$ ipython --no-banner

In [1]: import numpy as np

In [2]: np.set_printoptions(suppress=True, linewidth=160)

In [3]: tidy = lambda a: np.round(a, 2) + 0

In [4]: F = np.load("arr.npy")

In [5]: F
Out[5]: 
array([[ 16,  32,  32],
       [ 32,  68,  76],
       [ 32,  76, 100]])

In [6]: # symmetric

In [7]: tidy(np.poly(F))
Out[7]: array([   1., -184., 1664.,    0.])

In [8]: np.einsum("ii->", F)
Out[8]: np.int64(184)

In [9]: tidy(np.linalg.det(2 * F)), tidy(np.linalg.det(F))
Out[9]: (np.float64(0.0), np.float64(0.0))

In [10]: P = np.triu(np.array([[1, 2, 3], [0, 0, 1], [0, 0, 0]]), 1) + np.eye(3)

In [11]: M2 = P @ F @ np.linalg.inv(P)

In [12]: M2
Out[12]: 
array([[176.,  44., -88.],
       [ 64.,  16., -32.],
       [ 32.,  12.,  -8.]])

In [13]: np.linalg.matrix_rank(M2)
Out[13]: np.int64(2)

In [14]: M = np.array([[-0.1, 0.0, 0.5, 0.8],
    ...:     [0.0, 0.5, 0.2, -0.7],
    ...:     [-1.6, -0.6, 0.6, 1.7],
    ...:     [-1.6, 1.6, 0.9, 1.8],
    ...:     [-0.3, 0.3, -0.8, 0.3],
    ...:     [1.6, -0.7, -0.1, 0.3],
    ...:     [-0.4, -1.3, 0.1, 0.0],
    ...:     [1.6, -1.7, -0.4, 1.1],
    ...:     [-0.8, 0.1, 0.1, -0.5],
    ...:     [-1.1, 1.0, 1.2, -0.7],
    ...:     [0.6, 0.0, -0.1, -0.1],
    ...:     [0.9, 1.2, 0.4, -0.2],
    ...:     [1.1, 1.7, 0.5, 0.6],
    ...:     [0.6, -0.2, 0.5, 0.4],
    ...:     [0.6, 0.8, 0.9, 1.2],
    ...:     [-0.5, -1.5, -0.2, 1.2]])

In [15]: rng = np.random.default_rng(6046)

In [16]: M[:, 3] = 5 * M[:, 1] + 0.3 * rng.normal(size=16)

In [17]: tidy(M)
Out[17]: 
array([[-0.1 ,  0.  ,  0.5 ,  0.3 ],
       [ 0.  ,  0.5 ,  0.2 ,  2.28],
       [-1.6 , -0.6 ,  0.6 , -3.22],
       [-1.6 ,  1.6 ,  0.9 ,  7.86],
       [-0.3 ,  0.3 , -0.8 ,  1.74],
       [ 1.6 , -0.7 , -0.1 , -3.35],
       [-0.4 , -1.3 ,  0.1 , -5.85],
       [ 1.6 , -1.7 , -0.4 , -8.2 ],
       [-0.8 ,  0.1 ,  0.1 ,  0.4 ],
       [-1.1 ,  1.  ,  1.2 ,  5.49],
       [ 0.6 ,  0.  , -0.1 ,  0.03],
       [ 0.9 ,  1.2 ,  0.4 ,  5.99],
       [ 1.1 ,  1.7 ,  0.5 ,  8.44],
       [ 0.6 , -0.2 ,  0.5 , -1.09],
       [ 0.6 ,  0.8 ,  0.9 ,  3.86],
       [-0.5 , -1.5 , -0.2 , -7.23]])

In [18]: M2 = np.c_[M[:, :3] @ np.array([[-1, 2, 2], [-2, 1, 2], [2, -1, 1]]), np.array([1, 3, 0, 1, 0, 2, 0, 3, 1, 3, 0, 3, 1, 3, 0, 3])]

In [19]: tidy(M2)
Out[19]: 
array([[ 1.1, -0.7,  0.3,  1. ],
       [-0.6,  0.3,  1.2,  3. ],
       [ 4. , -4.4, -3.8,  0. ],
       [ 0.2, -2.5,  0.9,  1. ],
       [-1.9,  0.5, -0.8,  0. ],
       [-0.4,  2.6,  1.7,  2. ],
       [ 3.2, -2.2, -3.3,  0. ],
       [ 1. ,  1.9, -0.6,  3. ],
       [ 0.8, -1.6, -1.3,  1. ],
       [ 1.5, -2.4,  1. ,  3. ],
       [-0.8,  1.3,  1.1,  0. ],
       [-2.5,  2.6,  4.6,  3. ],
       [-3.5,  3.4,  6.1,  1. ],
       [ 0.8,  0.5,  1.3,  3. ],
       [-0.4,  1.1,  3.7,  0. ],
       [ 3.1, -2.3, -4.2,  3. ]])

In [20]: np.linalg.matrix_rank(np.c_[M, M2])
Out[20]: np.int64(5)

In [21]: tidy(np.linalg.norm(M2 - M @ np.linalg.lstsq(M, M2)[0], axis=0))
Out[21]: array([0.  , 0.  , 0.  , 6.26])

In [22]: tidy(np.linalg.norm(np.linalg.qr(M)[0].T @ M2, axis=0) ** 2 / ((M2 ** 2).sum(axis=0) + 1e-12))
Out[22]: array([1.  , 1.  , 1.  , 0.37])

In [23]: tidy(np.linalg.lstsq(M, M2[:, 0])[0])
Out[23]: array([-1., -2.,  2.,  0.])
